$ python -q
>>> import numpy as np
>>> import numpy.linalg as la
>>> np.set_printoptions(precision=2, suppress=True, linewidth=160, legacy="1.25")
>>> def tidy(a):
...     return np.round(a, 2) + 0
... 
>>> A = np.loadtxt("m.csv", delimiter=",")
>>> A
array([[ 0., 14., 16., 23.,  0., 13.,  5.,  0.],
       [ 4.,  0.,  0.,  0.,  6.,  0.,  0.,  2.],
       [ 0.,  0.,  2.,  2.,  2.,  0.,  0.,  0.],
       [ 6.,  0.,  0.,  0.,  8.,  0.,  0.,  3.],
       [ 2.,  0.,  0.,  0.,  4.,  0.,  0.,  1.],
       [12.,  0.,  0.,  0., 14.,  0.,  0.,  6.],
       [18.,  0.,  0.,  0., 20.,  0.,  0.,  9.],
       [10.,  0.,  0.,  0., 12.,  0.,  0.,  5.],
       [ 0., 10., 12., 17.,  0.,  9.,  3.,  0.],
       [ 0., 18., 20., 29.,  0., 17.,  7.,  0.],
       [ 0., 16., 18., 26.,  0., 15.,  6.,  0.],
       [ 0., 10., 12., 17.,  0.,  9.,  3.,  0.],
       [ 0.,  6.,  8., 11.,  0.,  5.,  1.,  0.],
       [ 0.,  8., 10., 14.,  0.,  7.,  2.,  0.],
       [ 0., 10., 12., 17.,  0.,  9.,  3.,  0.],
       [14.,  0.,  0.,  0., 16.,  0.,  0.,  7.],
       [ 4.,  0.,  0.,  0.,  6.,  0.,  0.,  2.],
       [12.,  0.,  0.,  0., 14.,  0.,  0.,  6.],
       [ 2.,  0.,  0.,  0.,  4.,  0.,  0.,  1.],
       [18.,  0.,  0.,  0., 20.,  0.,  0.,  9.],
       [ 0., 12., 14., 20.,  0., 11.,  4.,  0.],
       [ 0., 16., 18., 26.,  0., 15.,  6.,  0.],
       [ 0., 14., 16., 23.,  0., 13.,  5.,  0.],
       [ 0., 18., 20., 29.,  0., 17.,  7.,  0.],
       [ 0., 16., 18., 26.,  0., 15.,  6.,  0.],
       [ 0., 12., 14., 20.,  0., 11.,  4.,  0.]])
>>> # rank 5
>>> f, r1 = A[14], A[4]
>>> f @ r1
0.0
>>> p = (f @ r1) / (f @ f) * f
>>> la.matrix_rank(np.outer(f, r1))
1
>>> np.outer(f, r1)
array([[ 0.,  0.,  0.,  0.,  0.,  0.,  0.,  0.],
       [20.,  0.,  0.,  0., 40.,  0.,  0., 10.],
       [24.,  0.,  0.,  0., 48.,  0.,  0., 12.],
       [34.,  0.,  0.,  0., 68.,  0.,  0., 17.],
       [ 0.,  0.,  0.,  0.,  0.,  0.,  0.,  0.],
       [18.,  0.,  0.,  0., 36.,  0.,  0.,  9.],
       [ 6.,  0.,  0.,  0., 12.,  0.,  0.,  3.],
       [ 0.,  0.,  0.,  0.,  0.,  0.,  0.,  0.]])
>>> (r1 - p) @ f
0.0
>>> tidy(la.norm(f + r1) ** 2 + la.norm(f - r1) ** 2)
1288.0
>>> rng = np.random.default_rng(821248)
>>> F = np.eye(9, dtype=int)[rng.permutation(9)]
>>> F
array([[0, 0, 0, 0, 0, 1, 0, 0, 0],
       [0, 0, 0, 0, 0, 0, 1, 0, 0],
       [0, 1, 0, 0, 0, 0, 0, 0, 0],
       [0, 0, 1, 0, 0, 0, 0, 0, 0],
       [1, 0, 0, 0, 0, 0, 0, 0, 0],
       [0, 0, 0, 1, 0, 0, 0, 0, 0],
       [0, 0, 0, 0, 0, 0, 0, 0, 1],
       [0, 0, 0, 0, 1, 0, 0, 0, 0],
       [0, 0, 0, 0, 0, 0, 0, 1, 0]])
>>> # rows sum to 1
>>> x = np.array([1, 2, 0, 0, 0, 2, 3, 1, 3])
>>> np.einsum("ij,j->i", F, x)
array([2, 3, 2, 0, 1, 0, 3, 0, 1])
>>> F @ x
array([2, 3, 2, 0, 1, 0, 3, 0, 1])
>>> np.sign((F @ x).round(6))
array([1, 1, 1, 0, 1, 0, 1, 0, 1])
>>> (F * x).sum(axis=1)
array([2, 3, 2, 0, 1, 0, 3, 0, 1])
>>> x = np.array([1, 1, 3, -3, -2, 2, -2, 0, 2])
>>> 9 - la.matrix_rank(F - np.eye(9), tol=1e-8)
1
>>> tidy(np.sort(np.abs(np.degrees(np.angle(la.eigvals(F))))))
array([  0.,  40.,  40.,  80.,  80., 120., 120., 160., 160.])
>>> tidy(la.det(F))
1.0
>>> tidy(la.norm(x)), tidy(la.norm(F @ x))
(6.0, 6.0)
>>> tidy(np.sort(np.abs(la.eigvals(F)))[::-1])
array([1., 1., 1., 1., 1., 1., 1., 1., 1.])
>>> la.matrix_power(F, 2)
array([[0, 0, 0, 1, 0, 0, 0, 0, 0],
       [0, 0, 0, 0, 0, 0, 0, 0, 1],
       [0, 0, 0, 0, 0, 0, 1, 0, 0],
       [0, 1, 0, 0, 0, 0, 0, 0, 0],
       [0, 0, 0, 0, 0, 1, 0, 0, 0],
       [0, 0, 1, 0, 0, 0, 0, 0, 0],
       [0, 0, 0, 0, 0, 0, 0, 1, 0],
       [1, 0, 0, 0, 0, 0, 0, 0, 0],
       [0, 0, 0, 0, 1, 0, 0, 0, 0]])
>>> F.sum(axis=1)
array([1, 1, 1, 1, 1, 1, 1, 1, 1])
>>> p = np.eye(9)[6]
>>> for _ in range(3):
...     p = p @ F
...     print(p.round(2))
... 
[0. 0. 0. 0. 0. 0. 0. 0. 1.]
[0. 0. 0. 0. 0. 0. 0. 1. 0.]
[0. 0. 0. 0. 1. 0. 0. 0. 0.]
>>> z = rng.permutation(9)
>>> z
array([3, 6, 7, 5, 0, 4, 8, 2, 1])
>>> out = F[z][:, z]
>>> np.trace(out)
0
>>> np.allclose(out, F)
False
>>> out
array([[0, 0, 0, 0, 0, 0, 0, 1, 0],
       [0, 0, 0, 0, 0, 0, 1, 0, 0],
       [0, 0, 0, 0, 0, 1, 0, 0, 0],
       [1, 0, 0, 0, 0, 0, 0, 0, 0],
       [0, 0, 0, 1, 0, 0, 0, 0, 0],
       [0, 0, 0, 0, 1, 0, 0, 0, 0],
       [0, 0, 1, 0, 0, 0, 0, 0, 0],
       [0, 0, 0, 0, 0, 0, 0, 0, 1],
       [0, 1, 0, 0, 0, 0, 0, 0, 0]])
>>> tidy(la.det(out)), tidy(la.det(F[z]))
(1.0, 1.0)
>>> np.diag(out)
array([0, 0, 0, 0, 0, 0, 0, 0, 0])
>>> feats = np.diag(10 * np.array([1, 1, 1, 2])) + np.array([[1, 0, 0, 1], [1, 0, 0, 1], [1, 2, 2, 2], [1, 0, 0, 2]])
>>> feats
array([[11,  0,  0,  1],
       [ 1, 10,  0,  1],
       [ 1,  2, 12,  2],
       [ 1,  0,  0, 22]])
>>> D = la.norm(A[:, None] - A[None], axis=-1)
>>> tidy(D[:5, :5])
array([[ 0.  , 35.09, 32.11, 35.83, 34.58],
       [35.09,  0.  ,  6.63,  3.  ,  3.  ],
       [32.11,  6.63,  0.  ,  9.43,  4.12],
       [35.83,  3.  ,  9.43,  0.  ,  6.  ],
       [34.58,  3.  ,  4.12,  6.  ,  0.  ]])
>>> np.flatnonzero(D[21] < D.mean() / 2)
array([ 0,  9, 10, 20, 21, 22, 23, 24, 25])
>>> la.matrix_rank(D ** 2)
6
>>> D[21].round(6).argsort(kind="stable")[:4]
array([10, 21, 24,  0])
>>> cov = feats.T @ feats
>>> tidy(la.eigvalsh(cov)[::-1])
array([496.02, 157.48, 116.95,  91.55])
>>> (feats @ feats.T).shape
(4, 4)
>>> cov
array([[124,  12,  12,  36],
       [ 12, 104,  24,  14],
       [ 12,  24, 144,  24],
       [ 36,  14,  24, 490]])
>>> tidy(la.svd(feats, compute_uv=False) ** 2)
array([496.02, 157.48, 116.95,  91.55])
>>> M = np.load("layer3.npy")
>>> tidy(M)
array([[ 0.  ,  0.95, -0.01,  2.  ,  2.03,  1.02,  1.  ],
       [ 0.01,  0.97,  0.03,  2.01,  2.02,  0.97,  0.98],
       [-0.01,  1.01,  0.01,  2.02,  1.99,  0.96,  0.98],
       [ 0.03,  1.02, -0.02,  1.96,  2.01,  1.  ,  0.97],
       [ 0.02,  0.98, -0.04,  2.01,  1.99,  1.02,  1.03],
       [ 2.96, -0.05,  1.02,  2.02,  1.98,  0.02,  2.  ],
       [ 3.02,  0.01,  1.02,  2.  ,  1.99,  0.01,  2.05],
       [ 2.97,  0.04,  1.02,  2.01,  2.02,  0.01,  2.  ],
       [ 3.  , -0.02,  1.02,  1.97,  1.99, -0.01,  1.99],
       [ 2.99,  0.03,  0.99,  2.02,  2.01,  0.01,  2.  ],
       [ 3.01,  1.  ,  0.01,  1.02,  2.01,  2.99,  2.99],
       [ 3.02,  1.01, -0.02,  1.04,  1.97,  3.01,  2.99],
       [ 3.  ,  1.03, -0.03,  0.97,  2.02,  3.  ,  3.01],
       [ 3.03,  1.02, -0.02,  0.98,  1.98,  3.  ,  3.  ],
       [ 3.01,  1.  , -0.03,  1.02,  2.02,  3.01,  2.98]])
>>> Xs = M - M.mean(axis=0)
>>> V = la.svd(Xs)[2][:3]
>>> out = Xs - Xs @ V.T @ V
>>> tidy(np.diag(V.T @ V))
array([0.8 , 0.69, 0.13, 0.28, 0.02, 0.84, 0.24])
>>> tidy(out.std(axis=0))
array([0.01, 0.01, 0.01, 0.02, 0.02, 0.01, 0.01])
>>> tidy(la.norm(out) / la.norm(Xs))
0.01
>>> tidy((Xs @ V.T).std(axis=0))
array([1.73, 1.37, 0.03])
>>> tidy(np.cov(Xs @ V.T, rowvar=False))
array([[3.23, 0.  , 0.  ],
       [0.  , 2.01, 0.  ],
       [0.  , 0.  , 0.  ]])
